% ipython --no-banner

In [1]: import numpy as np

In [2]: import numpy.linalg as la

In [3]: np.set_printoptions(precision=3, suppress=True, linewidth=100, sign=" ")

In [4]: data = np.loadtxt("x.csv", delimiter=",")

In [5]: print(data)
[[ 2.  2. -2.  0.  1.  4. -1. -2.  0.  1.  1.]
 [ 2.  0. -2. -2.  0.  0. -2.  2. -1. -1. -1.]
 [ 2.  1. -1.  2.  1.  4.  2. -1.  2.  0. -1.]
 [ 1.  1.  1.  1. -1. -4. -2. -1.  1.  2. -2.]
 [ 0.  0.  2.  1.  0.  0. -1.  2. -1.  0. -2.]
 [ 1. -2.  1. -1.  0.  0.  1.  0. -1. -1.  0.]]

In [6]: r0 = np.array([0, 2])

In [7]: print(np.cross(data[1, :3], data[3, :3]))
[ 2. -4.  2.]

In [8]: print(np.polyval(r0, data[1]))
[ 2.  2.  2.  2.  2.  2.  2.  2.  2.  2.  2.]

In [9]: print(np.correlate(data[1], data[3], "full"))
[ -4.   4.   6.  -2. -10.  -8.   8.   6.  16.   6.  -1.  -2.  -8.   1.   7.   4.  -1.  -1.  -3.
  -2.  -1.]

In [10]: feats = np.minimum.outer(np.arange(1, 8), np.arange(1, 8)) * 2

In [11]: print(feats)
[[  2   2   2   2   2   2   2]
 [  2   4   4   4   4   4   4]
 [  2   4   6   6   6   6   6]
 [  2   4   6   8   8   8   8]
 [  2   4   6   8  10  10  10]
 [  2   4   6   8  10  12  12]
 [  2   4   6   8  10  12  14]]

In [12]: w, vecs = la.eigh(feats)

In [13]: print((w > 1e-8).sum(), (w < -1e-8).sum())
7 0

In [14]: print(la.eigvalsh(feats @ feats))
[    0.273     0.359     0.584     1.247     4.       27.416  2094.121]

In [15]: print(w.sum(), np.trace(feats))
56.0 56

In [16]: print(np.round(vecs.T @ vecs, 3) + 0)
[[ 1.  0.  0.  0.  0.  0.  0.]
 [ 0.  1.  0.  0.  0.  0.  0.]
 [ 0.  0.  1.  0.  0.  0.  0.]
 [ 0.  0.  0.  1.  0.  0.  0.]
 [ 0.  0.  0.  0.  1.  0.  0.]
 [ 0.  0.  0.  0.  0.  1.  0.]
 [ 0.  0.  0.  0.  0.  0.  1.]]

In [17]: print(np.abs(vecs[:, -1]))
[ 0.107  0.21   0.304  0.384  0.447  0.491  0.514]

In [18]: print(np.round(vecs.T @ feats @ vecs, 3) + 0)
[[  0.523   0.      0.      0.      0.      0.      0.   ]
 [  0.      0.599   0.      0.      0.      0.      0.   ]
 [  0.      0.      0.764   0.      0.      0.      0.   ]
 [  0.      0.      0.      1.117   0.      0.      0.   ]
 [  0.      0.      0.      0.      2.      0.      0.   ]
 [  0.      0.      0.      0.      0.      5.236   0.   ]
 [  0.      0.      0.      0.      0.      0.     45.762]]

In [19]: print(np.abs(vecs[:, -1]).round(6).argmax())
6
